$ ipython --no-banner

In [1]: import numpy as np

In [2]: from numpy import linalg as LA

In [3]: np.set_printoptions(precision=2, suppress=True, linewidth=100)

In [4]: J = np.array([[3, 1, -4], [3, -2, -5], [0, 1, -5], [-2, -1, -3], [2, -4, 3]])

In [5]: J[:, 2] = 4 * J[:, 1]

In [6]: print(J)
[[  3   1   4]
 [  3  -2  -8]
 [  0   1   4]
 [ -2  -1  -4]
 [  2  -4 -16]]

In [7]: # rank 2

In [8]: left, sigma, vt = LA.svd(J)

In [9]: V = vt[:(sigma > 1e-8).sum()]

In [10]: rng = np.random.default_rng(389)

In [11]: vec = J[1] + 2 * J[4] + rng.integers(2) * np.eye(3)[2]

In [12]: print(vec)
[  7. -10. -40.]

In [13]: print(np.diag(V.T @ V))
[1.   0.06 0.94]

In [14]: left, sigma, vt = LA.svd(J)

In [15]: print(np.argmax(sigma[:-1] / (sigma[1:] + 1e-6)) + 1)
2

In [16]: Y = left[:, :2] @ np.diag(sigma[:2]) @ vt[:2]

In [17]: print(LA.matrix_rank(J, rtol=0.05))
2

In [18]: print(np.round(np.abs(J - Y).max(), 2))
0.0

In [19]: print(round(float(LA.norm(J - Y, 2)), 2), round(float(sigma[2]), 2))
0.0 0.0

In [20]: print(Y.round(2) + 0)
[[  3.   1.   4.]
 [  3.  -2.  -8.]
 [  0.   1.   4.]
 [ -2.  -1.  -4.]
 [  2.  -4. -16.]]

In [21]: print(LA.matrix_rank(Y))
2

In [22]: print(np.allclose(J[:-1].T @ LA.lstsq(J[:-1].T, J[-1])[0], J[-1]))
True

In [23]: print(np.round(J @ LA.pinv(J) @ J, 2) + 0)
[[  3.   1.   4.]
 [  3.  -2.  -8.]
 [  0.   1.   4.]
 [ -2.  -1.  -4.]
 [  2.  -4. -16.]]

In [24]: print(LA.lstsq(J[:-1].T, J[-1])[2])
2

In [25]: print(np.unique(J.round(6), axis=0).shape)
(5, 3)

In [26]: print(round(np.trace(LA.pinv(J) @ J), 2))
2.0

In [27]: print(np.abs(np.diag(LA.qr(J)[1])) > 1e-9)
[ True  True False]

In [28]: Y = np.array([[-8, 5, 6], [-3, -8, -3]])

In [29]: basis = np.kron(Y, J)

In [30]: print(LA.matrix_rank(basis))
4

In [31]: print(basis)
[[-24  -8 -32  15   5  20  18   6  24]
 [-24  16  64  15 -10 -40  18 -12 -48]
 [  0  -8 -32   0   5  20   0   6  24]
 [ 16   8  32 -10  -5 -20 -12  -6 -24]
 [-16  32 128  10 -20 -80  12 -24 -96]
 [ -9  -3 -12 -24  -8 -32  -9  -3 -12]
 [ -9   6  24 -24  16  64  -9   6  24]
 [  0  -3 -12   0  -8 -32   0  -3 -12]
 [  6   3  12  16   8  32   6   3  12]
 [ -6  12  48 -16  32 128  -6  12  48]]

In [32]: print(np.round(LA.norm(basis, 2), 2), round(float(LA.norm(Y, 2) * LA.norm(J, 2)), 2))
238.19 238.19

In [33]: E = np.array([[0, -2, 2, -2, 2],
    ...:     [0, 0, -2, -2, 2],
    ...:     [0, 0, 0, 0, -2],
    ...:     [0, 0, 0, 0, -2],
    ...:     [0, 0, 0, 0, 0]])

In [34]: # rank 3

In [35]: proj = np.triu(np.array([[-2, 2, -2, -1, -3],
    ...:     [2, -1, 2, 0, -2],
    ...:     [3, 2, -3, -2, 1],
    ...:     [2, 2, -2, 0, -3],
    ...:     [2, 2, 1, -2, 3]]), 1) + np.eye(5)

In [36]: Y = proj @ E @ LA.inv(proj)

In [37]: print(np.poly(Y))
[1. 0. 0. 0. 0. 0.]

In [38]: print(round(LA.det(Y), 2))
0.0

In [39]: print(Y)
[[  0.  -2.   2.  -2.   0.]
 [  0.   0.  -2.  -6. -18.]
 [  0.   0.   0.   0.   2.]
 [  0.   0.   0.   0.  -2.]
 [  0.   0.   0.   0.   0.]]

In [40]: print(LA.matrix_rank(Y))
3

In [41]: print(np.trace(Y), np.trace(E))
0.0 0

In [42]: left, sigma, vt = LA.svd(E)

In [43]: print(sigma.round(2) + 0)
[4.76 3.15 1.85 0.   0.  ]

In [44]: print(np.argmax(sigma[:-1] / (sigma[1:] + 1e-6)) + 1)
3

In [45]: Y = left[:, :3] @ np.diag(sigma[:3]) @ vt[:3]

In [46]: print(round(LA.norm(E - Y) / LA.norm(E), 2))
0.0

In [47]: print(round(np.abs(E - Y).max(), 2))
0.0

In [48]: print(LA.matrix_rank(E, rtol=0.05))
3

In [49]: print(round(float(LA.norm(E - Y, 2)), 2), round(float(sigma[3]), 2))
0.0 0.0

In [50]: print(LA.lstsq(E[:-1].T, E[-1])[2])
3

In [51]: print(np.allclose(E[:-1].T @ LA.lstsq(E[:-1].T, E[-1])[0], E[-1]))
True

In [52]: print(round(float(np.trace(LA.pinv(E) @ E)), 2))
3.0

In [53]: T = np.stack([J, 3 * J, J[::-1]])

In [54]: print((T @ J.T).shape)
(3, 5, 5)

In [55]: print(np.einsum("bij,cij->bc", T, T))
[[ 417 1251  -51]
 [1251 3753 -153]
 [ -51 -153  417]]

In [56]: print(LA.matrix_rank(T.reshape(3, -1)))
2

In [57]: print(T.shape)
(3, 5, 3)

In [58]: print(LA.matrix_rank(T))
[2 2 2]

In [59]: T = np.stack([E, -1 * E, E[::-1]])

In [60]: print(LA.norm(T, axis=(1, 2)))
[6. 6. 6.]

In [61]: print(T.shape)
(3, 5, 5)

In [62]: print((T @ E.T).shape)
(3, 5, 5)

In [63]: mat = np.loadtxt("w.csv", delimiter=",")

In [64]: print(mat)
[[-0.22 -0.6  -0.76 -0.1 ]
 [-0.04 -0.22  0.06  0.97]
 [ 0.67  0.45 -0.57  0.17]
 [-0.71  0.62 -0.3   0.13]]

In [65]: u = np.array([-4, 6, 8, 5])

In [66]: Y = mat + np.outer(u, np.eye(4)[3])

In [67]: print(LA.matrix_rank(LA.inv(Y) - LA.inv(mat), tol=1e-8))
1

In [68]: q = mat.astype(float).copy()

In [69]: for j in range(4):
    ...:     q[:, j] -= q[:, :j] @ (q[:, :j].T @ q[:, j])
    ...:     q[:, j] /= LA.norm(q[:, j])
    ...: 

In [70]: print(np.round(q.T @ mat, 2) + 0)
[[1. 0. 0. 0.]
 [0. 1. 0. 0.]
 [0. 0. 1. 0.]
 [0. 0. 0. 1.]]

In [71]: print(q)
[[-0.22 -0.6  -0.76 -0.1 ]
 [-0.04 -0.22  0.06  0.97]
 [ 0.67  0.45 -0.57  0.17]
 [-0.71  0.62 -0.3   0.13]]

In [72]: print(round(float(LA.det(mat.T)), 2))
-1.0

In [73]: print(round(float(LA.det(2 * mat)), 2), np.round(LA.det(mat), 2))
-16.0 -1.0

In [74]: print(np.kron(np.eye(2, dtype=int), mat))
[[-0.22 -0.6  -0.76 -0.1  -0.   -0.   -0.   -0.  ]
 [-0.04 -0.22  0.06  0.97 -0.   -0.    0.    0.  ]
 [ 0.67  0.45 -0.57  0.17  0.    0.   -0.    0.  ]
 [-0.71  0.62 -0.3   0.13 -0.    0.   -0.    0.  ]
 [-0.   -0.   -0.   -0.   -0.22 -0.6  -0.76 -0.1 ]
 [-0.   -0.    0.    0.   -0.04 -0.22  0.06  0.97]
 [ 0.    0.   -0.    0.    0.67  0.45 -0.57  0.17]
 [-0.    0.   -0.    0.   -0.71  0.62 -0.3   0.13]]

In [75]: print(round(float(LA.eigvals(mat).sum().real), 2))
-0.88
